$ python3 -q
>>> import numpy as np
>>> from numpy import linalg as LA
>>> np.set_printoptions(suppress=True, linewidth=100)
>>> rnd = lambda a: np.round(a, 2) + 0
>>> X = np.array([[0, 2], [5, 5], [6, 5], [5, 5], [5, 9]])
>>> print(X)
[[0 2]
 [5 5]
 [6 5]
 [5 5]
 [5 9]]
>>> x = np.array([6, 0])
>>> y = X @ x
>>> print(rnd(LA.pinv(X) @ X))
[[1. 0.]
 [0. 1.]]
>>> print(rnd(LA.solve(X.T @ X, X.T @ y)))
[6. 0.]
>>> print(y)
[ 0 30 36 30 30]
>>> rng = np.random.default_rng(77208)
>>> y = y + 0.3 * rng.normal(size=5)
>>> print(rnd(y))
[ 0.58 29.93 35.98 29.27 29.79]
>>> c, *_ = LA.lstsq(X, y)
>>> print(c.round())
[6. 0.]
>>> print([round(float(LA.norm(LA.solve(X.T @ X + lam * np.eye(2), X.T @ y))), 2) for lam in (0, 1, 10, 100)])
[5.9, 5.51, 4.17, 2.76]
>>> print(rnd(X.T @ (y - X @ c)))
[0. 0.]
>>> data = np.load("arr.npy")
>>> print(data)
[[ 3  4  5]
 [ 6  7  8]
 [ 9 10 11]]
>>> T = np.stack([data, 3 * data, data[::-1]])
>>> print(LA.matrix_rank(T))
[2 2 2]
>>> print(rnd(LA.norm(T, axis=(1, 2))))
[22.38 67.15 22.38]
>>> print(LA.matrix_rank(T.reshape(3, -1)))
2
>>> print(rnd(LA.det(T)))
[0. 0. 0.]
>>> print(np.einsum("bij,cij->bc", T, T))
[[ 501 1503  393]
 [1503 4509 1179]
 [ 393 1179  501]]
>>> print(np.einsum("ij,ji->", data, data))
477
>>> P = np.triu(np.array([[1, 6, 7], [0, 3, 8], [6, 8, 9]]), 1) + np.eye(3)
>>> out = P @ data @ LA.inv(P)
>>> print(np.trace(out), np.trace(data))
21.0 21
>>> print(rnd(LA.det(out)))
0.0
>>> print(P @ data - data @ P)
[[  99.   94.   72.]
 [  72.   44.  -10.]
 [   0.  -54. -143.]]
>>> lab = rng.permutation(3)
>>> print(lab)
[0 1 2]
>>> out = data[lab][:, lab]
>>> print(np.diag(out))
[ 3  7 11]
>>> print(rnd(LA.det(out)), rnd(LA.det(data[lab])))
0.0 0.0
>>> F = np.loadtxt("x.csv", delimiter=",")
>>> print(F)
[[18.75  1.29 28.98 31.83]
 [19.55  0.92 31.44 32.16]
 [21.69 -1.09 28.77 28.79]
 [19.3   0.46 29.9  28.9 ]
 [20.07  1.84 29.   30.6 ]
 [18.87 -0.38 30.65 29.02]
 [21.59 -0.42 30.14 30.05]
 [19.77 -1.39 30.12 31.29]
 [19.8  -1.9  28.45 29.82]
 [18.69  0.26 31.79 28.53]
 [21.09  0.05 28.96 28.2 ]
 [19.77 -1.24 29.59 30.21]
 [19.71  1.34 29.56 29.49]
 [20.65 -0.6  30.27 30.68]
 [20.35 -0.04 29.94 27.66]
 [20.94  1.19 29.98 29.2 ]
 [20.14 -0.01 29.11 31.06]
 [20.16  0.15 31.11 31.1 ]
 [18.94 -1.59 30.76 29.84]
 [18.    0.51 30.96 29.86]
 [20.69  0.22 27.63 31.07]
 [19.7   0.84 30.36 28.49]
 [18.81 -0.57 29.49 29.49]
 [20.07  0.06 32.17 30.74]
 [19.91  0.04 30.35 27.37]
 [19.72 -2.4  30.82 31.22]
 [19.14  0.25 30.38 29.39]
 [20.78  1.94 29.28 28.85]]
>>> x = np.array([-1, -4, -5, -1])
>>> y = F @ x
>>> print(rnd(LA.lstsq(F, y)[0]))
[-1. -4. -5. -1.]
>>> y = y + 0.02 * rng.normal(size=28)
>>> print(rnd(y))
[-200.64 -212.57 -189.95 -199.55 -203.04 -199.64 -200.66 -196.1  -184.25 -207.21 -194.28 -192.95
 -202.37 -200.33 -197.54 -204.81 -196.7  -207.42 -196.21 -204.7  -190.81 -203.37 -193.46 -211.93
 -199.2  -195.43 -201.39 -203.79]
>>> c, *_ = LA.lstsq(F, y)
>>> print(rnd(LA.norm(y - F @ c)))
0.09
>>> print(c.round())
[-1. -4. -5. -1.]
